% ipython --no-banner

In [1]: import numpy as np

In [2]: import numpy.linalg as la

In [3]: np.set_printoptions(suppress=True, linewidth=100)

In [4]: M = np.loadtxt("block6.csv", delimiter=",")

In [5]: M
Out[5]: 
array([[-0.731,  0.982,  0.207, -0.998, -0.915,  0.999, -0.986,  0.731,  0.989],
       [ 0.178,  0.925,  0.226, -0.178, -0.264,  0.969, -0.808,  0.968, -0.523],
       [-0.454,  0.159,  0.701, -0.721,  0.397, -0.501, -0.604, -0.854, -0.735],
       [-0.04 ,  0.98 ,  0.973, -0.03 ,  0.851,  0.766, -0.979,  0.834, -1.   ],
       [ 0.551,  0.363, -0.706,  0.757, -0.493,  0.864,  0.38 ,  0.973,  0.658],
       [-0.766,  0.363,  0.462, -0.99 , -0.47 ,  0.38 , -0.814, -0.937,  0.894],
       [-0.217,  0.876, -0.537, -0.922, -0.881,  0.992, -0.762,  0.919,  0.988],
       [-0.11 , -0.851, -0.808, -0.3  , -0.635, -0.508,  0.814, -0.731,  0.993],
       [-0.927,  0.778,  0.804, -1.   , -0.598,  0.735, -0.978, -0.986,  0.934],
       [-0.753, -0.744,  0.635, -0.941,  0.319, -0.954, -0.197, -0.998,  0.3  ],
       [-0.273,  0.982,  0.149, -0.949, -0.782,  0.998, -0.961,  0.972,  0.778],
       [ 0.485,  0.414, -0.544,  0.701, -0.345,  0.811,  0.217,  0.954,  0.327],
       [ 0.149, -0.915, -0.446,  0.716,  0.264, -0.95 ,  0.881, -0.843,  0.371],
       [-0.01 ,  0.1  , -0.686, -0.501, -0.731,  0.8  ,  0.139,  0.572,  0.978],
       [-0.139,  0.446, -0.854, -0.869, -0.929,  0.976, -0.119,  0.814,  0.999],
       [ 0.53 , -0.922, -0.859,  0.929, -0.178, -0.818,  0.96 ,  0.05 ,  0.872],
       [ 0.629, -0.592, -0.446,  0.968,  0.397, -0.641,  0.821,  0.696, -0.706],
       [ 0.905, -0.327, -0.867,  0.998,  0.06 ,  0.371,  0.933,  0.997, -0.515],
       [ 0.716, -0.291, -0.74 ,  0.967, -0.09 ,  0.264,  0.808,  0.956,  0.04 ],
       [-0.264,  0.604,  0.264, -0.726, -0.235,  0.686, -0.653,  0.149,  0.207],
       [ 0.08 , -0.988, -0.635,  0.778,  0.319, -0.995,  0.972, -0.981,  0.753],
       [ 0.159, -0.94 , -0.319,  0.8  ,  0.47 , -0.979,  0.901, -0.909, -0.08 ],
       [-0.06 , -0.821, -0.119,  0.327,  0.291, -0.915,  0.686, -0.881,  0.119]])

In [6]: out = np.c_[M[:, :1] @ np.array([[0]]), np.array([0, 2, 3, -1, -2, 0, -1, 2, 2, -3, 3, 3, -1, -2, 2, -3, -1, -2, 0, 2, 0, -1, -3])]

In [7]: out
Out[7]: 
array([[ 0.,  0.],
       [ 0.,  2.],
       [ 0.,  3.],
       [ 0., -1.],
       [ 0., -2.],
       [ 0.,  0.],
       [ 0., -1.],
       [ 0.,  2.],
       [ 0.,  2.],
       [ 0., -3.],
       [ 0.,  3.],
       [ 0.,  3.],
       [ 0., -1.],
       [ 0., -2.],
       [ 0.,  2.],
       [ 0., -3.],
       [ 0., -1.],
       [ 0., -2.],
       [ 0.,  0.],
       [ 0.,  2.],
       [ 0.,  0.],
       [ 0., -1.],
       [ 0., -3.]])

In [8]: la.matrix_rank(np.c_[M, out])
Out[8]: np.int64(10)

In [9]: np.round(la.norm(out - M @ la.lstsq(M, out)[0], axis=0), 3)
Out[9]: array([0.   , 6.576])
